In [1]: import numpy as np

In [2]: np.set_printoptions(precision=3, suppress=True, linewidth=120)

In [3]: E = np.load("w.npy")

In [4]: E
Out[4]: 
array([[ 0,  0,  0],
       [ 2,  1,  0],
       [ 0,  0,  0],
       [-4, -2,  0],
       [ 0,  0,  0]])

In [5]: np.linalg.matrix_rank(E, rtol=0.1)
Out[5]: np.int64(1)

In [6]: np.argsort(-np.linalg.norm(E, axis=0).round(6), kind="stable")[:3]
Out[6]: array([0, 1, 2])

In [7]: np.round(np.linalg.norm(E, 2) / np.linalg.norm(E), 3)
Out[7]: np.float64(1.0)

In [8]: print([round(float(x), 3) for x in np.linalg.svd(E, compute_uv=False)[:3]])
[5.0, 0.0, 0.0]

In [9]: print(np.linalg.cond(E) > 100)
True

In [10]: mat = np.load("x.npy")

In [11]: mat
Out[11]: 
array([[-13.762,  -2.729,  10.984, -16.493],
       [  9.263,   1.865,  -7.401,  11.082],
       [ -0.151,  -0.024,   0.119,  -0.136],
       [ -1.301,  -0.26 ,   1.051,  -1.599],
       [  0.331,   0.062,  -0.256,   0.424],
       [  5.58 ,   1.129,  -4.474,   6.707],
       [ -6.632,  -1.347,   5.283,  -7.901],
       [ -7.055,  -1.426,   5.628,  -8.481],
       [ -7.981,  -1.601,   6.39 ,  -9.603],
       [ -3.506,  -0.699,   2.807,  -4.189],
       [  4.296,   0.841,  -3.42 ,   5.175],
       [  3.714,   0.77 ,  -2.98 ,   4.47 ],
       [  3.88 ,   0.809,  -3.139,   4.682],
       [  5.727,   1.133,  -4.591,   6.871],
       [ -1.204,  -0.287,   0.981,  -1.46 ],
       [-19.261,  -3.853,  15.432, -23.064],
       [  0.671,   0.119,  -0.516,   0.841],
       [ -0.297,  -0.063,   0.224,  -0.387],
       [  0.826,   0.186,  -0.691,   1.008],
       [ -1.98 ,  -0.421,   1.631,  -2.371],
       [  0.482,   0.112,  -0.356,   0.563],
       [ -5.757,  -1.148,   4.595,  -6.864],
       [ -1.941,  -0.42 ,   1.601,  -2.37 ],
       [ -6.444,  -1.305,   5.154,  -7.726],
       [  7.258,   1.465,  -5.779,   8.687],
       [ -5.418,  -1.092,   4.339,  -6.512],
       [ -0.949,  -0.199,   0.789,  -1.095]])

In [12]: D = np.linalg.norm(mat[:, None] - mat[None], axis=-1)

In [13]: print(np.linalg.matrix_rank(D ** 2))
6

In [14]: print(D.shape)
(27, 27)

In [15]: print(D[:5, :5])
[[ 0.    40.616 24.045 21.951 24.878]
 [40.616  0.    16.571 18.664 15.738]
 [24.045 16.571  0.     2.095  0.833]
 [21.951 18.664  2.095  0.     2.927]
 [24.878 15.738  0.833  2.927  0.   ]]

In [16]: x0 = np.array([0, 3, 0, 7])

In [17]: y = mat @ x0

In [18]: coef, lr = np.zeros(4), 1 / np.linalg.norm(mat, 2) ** 2

In [19]: for i in range(10):
    ...:     coef -= lr * mat.T @ (mat @ coef - y)
    ...:     if i % 2 == 0: print(i, round(np.linalg.norm(mat @ coef - y), 3))
    ...: 
0 0.551
2 0.551
4 0.551
6 0.551
8 0.551

In [20]: round(np.linalg.cond(mat), 3)
Out[20]: np.float64(883.238)

In [21]: O, evecs = np.linalg.qr(mat[:, :2])[0], np.linalg.qr(mat[:, 2:])[0]

In [22]: sig = np.linalg.svd(O.T @ evecs, compute_uv=False)

In [23]: sig
Out[23]: array([1.   , 0.314])

In [24]: (sig > 0.9).sum()
Out[24]: np.int64(1)

In [25]: A = np.load("arr.npy")

In [26]: A
Out[26]: 
array([[ -8.657,  -2.293,  -1.565,   1.573],
       [  8.098,  -6.858,   5.502,  -7.2  ],
       [ 16.643,  -7.983,  -8.955,  -2.322],
       [ -7.496,  -4.844,  -4.717, -10.568],
       [ 27.255,  -8.128,  -9.909, -13.361],
       [  1.081,  -2.256, -12.358, -14.764],
       [ 16.099,  -7.284,   2.845,  -2.413],
       [ 14.173,  -6.039,  -2.79 , -10.664],
       [-10.263,   0.684,   7.327,   6.438],
       [ 11.644,  -4.61 ,   3.84 ,  -2.294],
       [ 10.385,  -9.323,  -4.86 ,  -0.821],
       [ 28.199, -15.118,  -5.27 , -21.281],
       [  8.269,  -4.845,   1.826,  -5.477],
       [-15.829,  11.624,  -7.875,   8.657],
       [ 24.746, -15.642,   2.59 , -13.147],
       [  9.396,   1.5  ,  -3.889,   7.658],
       [ 42.671, -28.485, -31.773, -26.23 ],
       [ -1.991,  -2.658,   0.052,   0.562],
       [-12.814,   5.9  , -10.449,  -1.617],
       [ 15.272,  -1.591,  10.014,  -1.09 ],
       [-26.026,  15.364,  10.229,  19.297],
       [-15.171,   7.352,  -0.666,   4.799],
       [  0.568,   0.34 ,  -8.876,  -0.277],
       [ -7.774,   2.516,   8.249,  10.476],
       [  3.889,  -2.645,  -7.737,  -7.453],
       [  9.007,   2.493,   3.449,   1.718],
       [  1.97 ,   0.261,   2.637,   2.009],
       [-20.984,  10.421,  -1.514,  10.551]])

In [27]: O, R = np.linalg.qr(A)

In [28]: np.allclose(R.T @ R, A.T @ A)
Out[28]: True

In [29]: np.round(np.linalg.svd(E, compute_uv=False), 3) + 0
Out[29]: array([5., 0., 0.])

In [30]: E.mean(axis=0)
Out[30]: array([-0.4, -0.2,  0. ])

In [31]: E.shape
Out[31]: (5, 3)

In [32]: np.diff(E, axis=0)
Out[32]: 
array([[ 2,  1,  0],
       [-2, -1,  0],
       [-4, -2,  0],
       [ 4,  2,  0]])

In [33]: np.abs(E).max()
Out[33]: np.int64(4)

In [34]: E.sum(axis=1)
Out[34]: array([ 0,  3,  0, -6,  0])

In [35]: hat = A @ np.linalg.solve(A.T @ A, A.T)

In [36]: round(float(np.trace(hat)), 3)
Out[36]: 4.0

In [37]: np.allclose(hat @ hat, hat)
Out[37]: True

In [38]: hat @ A[:, 3]
Out[38]: 
array([  1.573,  -7.2  ,  -2.322, -10.568, -13.361, -14.764,  -2.413, -10.664,   6.438,  -2.294,  -0.821, -21.281,
        -5.477,   8.657, -13.147,   7.658, -26.23 ,   0.562,  -1.617,  -1.09 ,  19.297,   4.799,  -0.277,  10.476,
        -7.453,   1.718,   2.009,  10.551])

In [39]: np.linalg.matrix_rank(np.eye(28) - hat)
Out[39]: np.int64(24)

In [40]: X = np.loadtxt("block16.csv", delimiter=",")

In [41]: print(X)
[[ 3.  2.  1. -2.]
 [ 3.  1.  1.  3.]
 [ 3.  1.  0. -2.]
 [ 0.  0.  0.  1.]]

In [42]: hat = np.triu(np.array([[0, 1, 1, 2], [2, 2, 1, 0], [1, 2, 1, 2], [1, 2, 2, 0]]), 1) + np.eye(4)

In [43]: M2 = hat @ X @ np.linalg.inv(hat)

In [44]: hat @ X - X @ hat
Out[44]: 
array([[  6.,  -1.,  -4.,  -5.],
       [  3.,  -2.,  -4., -10.],
       [  0.,  -3.,  -4.,  -4.],
       [  0.,   0.,   0.,   0.]])

In [45]: M2
Out[45]: 
array([[  9.,  -5.,  -2., -13.],
       [  6.,  -4.,  -1.,  -9.],
       [  3.,  -2.,  -1.,  -4.],
       [  0.,   0.,   0.,   1.]])

In [46]: np.trace(M2), np.trace(X)
Out[46]: (np.float64(5.0), np.float64(5.0))

In [47]: rng = np.random.default_rng(397202)

In [48]: labels = rng.permutation(4)

In [49]: labels
Out[49]: array([2, 1, 0, 3])

In [50]: M2 = X[labels][:, labels]

In [51]: np.diag(M2)
Out[51]: array([0., 1., 3., 1.])

In [52]: np.allclose(M2, X)
Out[52]: False

In [53]: labels = rng.permutation(4)

In [54]: M2 = X[:, labels] * rng.choice([-1, 1], 4)

In [55]: print(M2)
[[-2. -1. -2.  3.]
 [ 3. -1. -1.  3.]
 [-2. -0. -1.  3.]
 [ 1. -0. -0.  0.]]

In [56]: left, _, VT = np.linalg.svd(X.T @ M2)

In [57]: np.round(np.linalg.lstsq(X, M2)[0], 3) + 0
Out[57]: 
array([[ 0.,  0.,  0.,  1.],
       [ 0.,  0., -1.,  0.],
       [ 0., -1.,  0.,  0.],
       [ 1.,  0.,  0.,  0.]])

In [58]: C2 = X.T @ X

In [59]: np.linalg.svd(X, compute_uv=False) ** 2
Out[59]: array([34.677, 17.488,  0.817,  0.018])

In [60]: J = np.loadtxt("dump.csv", delimiter=",")

In [61]: print(J)
[[-0.236  2.484 -1.161  1.195]
 [-2.357 -0.351  1.167  1.4  ]
 [ 1.179 -1.344 -0.764  2.285]
 [ 1.414  0.949  2.389  0.628]]

In [62]: labels = rng.permutation(4)

In [63]: print(labels)
[1 0 2 3]

In [64]: M2 = J[labels][:, labels]

In [65]: print(np.diag(M2))
[-0.351 -0.236 -0.764  0.628]

In [66]: M2
Out[66]: 
array([[-0.351, -2.357,  1.167,  1.4  ],
       [ 2.484, -0.236, -1.161,  1.195],
       [-1.344,  1.179, -0.764,  2.285],
       [ 0.949,  1.414,  2.389,  0.628]])

In [67]: labels = rng.integers(0, 3, 3)

In [68]: W0 = np.array([[3, 3, 2], [2, 2, 3], [1, 1, 2]]) * (labels[:, None] == labels)

In [69]: W0
Out[69]: 
array([[3, 3, 2],
       [2, 2, 3],
       [1, 1, 2]])

In [70]: M2 = W0[0, 0] * W0[1:] - np.outer(W0[1:, 0], W0[0])

In [71]: M2
Out[71]: 
array([[0, 0, 5],
       [0, 0, 4]])

In [72]: np.linalg.matrix_rank(M2), np.linalg.matrix_rank(W0)
Out[72]: (np.int64(1), np.int64(2))

In [73]: Xs = A - A.mean(axis=0)

In [74]: left, sig, VT = np.linalg.svd(Xs, full_matrices=False)

In [75]: np.linalg.matrix_rank(Xs)
Out[75]: np.int64(4)

In [76]: sig ** 2 / (sig ** 2).sum()
Out[76]: array([0.816, 0.126, 0.042, 0.016])

In [77]: np.searchsorted(np.cumsum(sig ** 2) / (sig ** 2).sum(), 0.9) + 1
Out[77]: np.int64(2)

In [78]: ang = np.radians(140)

In [79]: R = np.eye(3)

In [80]: R[0, 0] = R[2, 2] = np.cos(ang)

In [81]: R[0, 2], R[2, 0] = -np.sin(ang), np.sin(ang)

In [82]: print(R)
[[-0.766  0.    -0.643]
 [ 0.     1.     0.   ]
 [ 0.643  0.    -0.766]]

In [83]: M2 = W0 @ R.T

In [84]: np.round(np.linalg.det(R), 3), round(float(np.trace(R)), 3)
Out[84]: (np.float64(1.0), -0.532)

In [85]: np.allclose(np.linalg.norm(W0, axis=1), np.linalg.norm(M2, axis=1))
Out[85]: True

In [86]: left, sig, VT = np.linalg.svd(W0)

In [87]: evecs = VT[:(sig > 1e-8).sum()]

In [88]: x0 = W0[1] + 4 * W0[0] + rng.integers(2) * np.eye(3)[0]

In [89]: x0
Out[89]: array([14., 14., 11.])

In [90]: np.diag(evecs.T @ evecs)
Out[90]: array([0.5, 0.5, 1. ])

In [91]: print(np.allclose(evecs.T @ evecs @ x0, x0))
True

In [92]: feats = np.loadtxt("test11.csv", delimiter=",")

In [93]: feats
Out[93]: 
array([[0.167, 0.083, 0.417, 0.   , 0.333],
       [0.2  , 0.2  , 0.067, 0.2  , 0.333],
       [0.214, 0.286, 0.214, 0.143, 0.143],
       [0.   , 0.333, 0.222, 0.111, 0.333],
       [0.235, 0.118, 0.235, 0.118, 0.294]])

In [94]: # a transition matrix

In [95]: x0 = np.array([8, 0, 5, 0])

In [96]: y = A @ x0

In [97]: coef, lr = np.zeros(4), 1 / np.linalg.norm(A, 2) ** 2

In [98]: for i in range(5):
    ...:     coef -= lr * A.T @ (A @ coef - y)
    ...:     if i % 1 == 0: print(i, round(np.linalg.norm(A @ coef - y), 3))
    ...: 
0 280.58
1 241.074
2 207.313
3 178.478
4 153.871

In [99]: round(float(np.linalg.cond(A)), 3)
Out[99]: 7.462

In [100]: coef
Out[100]: array([ 5.608, -1.894,  2.272, -0.843])
